$ python -q
>>> import numpy as np
>>> np.set_printoptions(precision=3, suppress=True, linewidth=100, legacy="1.25")
>>> feats = np.load("data.npy")
>>> feats
array([[-14.662,   5.434,   2.694],
       [-14.056,   7.249,   1.423],
       [-17.926,   6.988,   1.496],
       [-15.926,   5.947,   0.936],
       [  1.651,  17.729,  -1.72 ],
       [  2.645,  18.87 ,  -2.066],
       [-13.336,   6.988,   1.372],
       [  3.68 ,  17.552,  -2.415],
       [  2.04 ,  18.427,  -3.01 ],
       [-16.721,   6.384,   1.837],
       [-15.625,   7.17 ,  -0.511],
       [-14.559,   7.337,   2.656],
       [-14.582,   6.243,   2.513],
       [-16.154,   7.58 ,   0.308],
       [-14.297,   7.131,   0.59 ],
       [-13.99 ,   6.574,   0.94 ],
       [  2.422,  17.938,  -1.444],
       [  3.347,  18.616,  -1.451],
       [  1.516,  20.067,  -2.039],
       [-15.688,   6.325,   2.866],
       [-14.741,   7.592,   1.614],
       [-15.389,   7.405,   1.7  ],
       [-16.893,   7.072,   2.319],
       [  4.368,  20.283,  -1.966],
       [-15.846,   6.602,   3.099],
       [-15.914,   6.685,   3.399],
       [  2.442,  16.211,  -2.6  ],
       [-16.202,   5.795,   2.369],
       [-15.157,   6.833,   1.295],
       [  2.611,  19.134,  -1.932]])
>>> np.linalg.norm(feats, axis=0)
array([69.539, 65.97 , 11.179])
>>> np.round(np.linalg.norm(feats) ** 2 / np.linalg.norm(feats, 2) ** 2, 3)
1.498
>>> round(np.linalg.norm(feats, 1), 3), round(np.linalg.norm(feats, np.inf), 3)
(334.386, 26.617)
>>> np.linalg.norm(feats, axis=1).argmax()
23
>>> round(float(np.linalg.norm(feats[24] - feats[6])), 3)
3.071
